>>> import numpy as np
>>> import numpy.linalg as la
>>> np.set_printoptions(suppress=True, linewidth=160)
>>> feats = np.load("w.npy")
>>> feats
array([[ 1.976,  1.078,  0.166],
       [-6.114, -2.929,  0.035],
       [-2.056, -1.025,  0.046],
       [-6.031, -3.151, -0.075],
       [-0.059,  0.248, -0.053],
       [ 6.047,  2.981, -0.086],
       [-5.924, -2.964,  0.093],
       [ 3.954,  2.034, -0.041],
       [-5.988, -3.163, -0.028]])
>>> x = np.array([5, -6, -6])
>>> rhs = feats @ x
>>> np.round(la.solve(feats.T @ feats, feats.T @ rhs), 3)
array([ 5., -6., -6.])
>>> np.round(la.pinv(feats) @ feats, 3) + 0
array([[1., 0., 0.],
       [0., 1., 0.],
       [0., 0., 1.]])
>>> rng = np.random.default_rng(33)
>>> rhs = rhs + 0.05 * rng.normal(size=9)
>>> rhs.round(3)
array([  2.436, -13.234,  -4.377, -10.797,  -1.544,  12.915, -12.399,   7.843, -10.702])
>>> coef, *_ = la.lstsq(feats, rhs)
>>> np.round(feats.T @ (rhs - feats @ coef), 3) + 0
array([0., 0., 0.])
>>> coef.round(3)
array([ 5.148, -6.291, -5.888])
>>> coef.round()
array([ 5., -6., -6.])
>>> U, sig, Vh = la.svd(feats)
>>> np.argmax(sig[:-1] / (sig[1:] + 1e-6)) + 1
np.int64(1)
>>> sig.round(3)
array([16.047,  0.352,  0.222])
>>> Y = U[:, :1] @ np.diag(sig[:1]) @ Vh[:1]
>>> np.round(la.norm(feats - Y) / la.norm(feats), 3)
np.float64(0.026)
>>> la.matrix_rank(feats, rtol=0.05)
np.int64(1)
>>> round(la.norm(feats - Y, 2), 3), round(float(sig[1]), 3)
(np.float64(0.352), 0.352)
>>> round(np.log10(la.cond(feats)))
2
>>> np.round(np.abs(la.svd(feats)[2][-1]), 3)
array([0.141, 0.273, 0.952])
>>> la.cond(feats) > 100
np.False_
>>> u, r1 = feats[0], feats[7]
>>> np.round(u @ r1, 3)
np.float64(9.999)
>>> p = (u @ r1) / (u @ u) * u
>>> p.round(3)
array([3.879, 2.116, 0.326])
>>> data = np.load("case8.npy")
>>> data
array([[ 0.782,  0.999, -0.991,  0.947],
       [-0.558, -0.974,  0.925, -0.793],
       [-0.397, -0.894,  0.793, -0.617],
       [ 0.397,  0.894, -0.793,  0.617],
       [-0.454, -0.933,  0.851, -0.686],
       [-0.558, -0.974,  0.925, -0.793],
       [ 0.508,  0.958, -0.894,  0.744],
       [-0.753, -0.998,  0.987, -0.933],
       [-0.336, -0.834,  0.716, -0.537],
       [-0.07 , -0.235,  0.178, -0.119],
       [ 0.207,  0.617, -0.493,  0.345],
       [ 0.604,  0.984, -0.947,  0.834],
       [-0.831, -0.999,  0.996, -0.967],
       [ 0.454,  0.933, -0.851,  0.686],
       [ 0.831,  0.999, -0.996,  0.967],
       [-0.397, -0.894,  0.793, -0.617],
       [ 0.869,  1.   , -0.998,  0.979],
       [-0.753, -0.998,  0.987, -0.933],
       [-0.139, -0.446,  0.345, -0.235],
       [ 0.885,  1.   , -0.999,  0.984],
       [ 0.336,  0.834, -0.716,  0.537]])
>>> Z = data[[15, 11]].astype(float)
>>> for _ in range(3):
...     idx = la.norm(data[:, None] - Z, axis=-1).argmin(axis=1)
...     Z = np.array([data[idx == j].mean(axis=0) for j in range(2)])
... 
>>> idx
array([1, 0, 0, 1, 0, 0, 1, 0, 0, 0, 1, 1, 0, 1, 1, 0, 1, 0, 0, 1, 1])
>>> np.round(Z[1] - Z[0], 3)
array([ 1.064,  1.756, -1.64 ,  1.421])
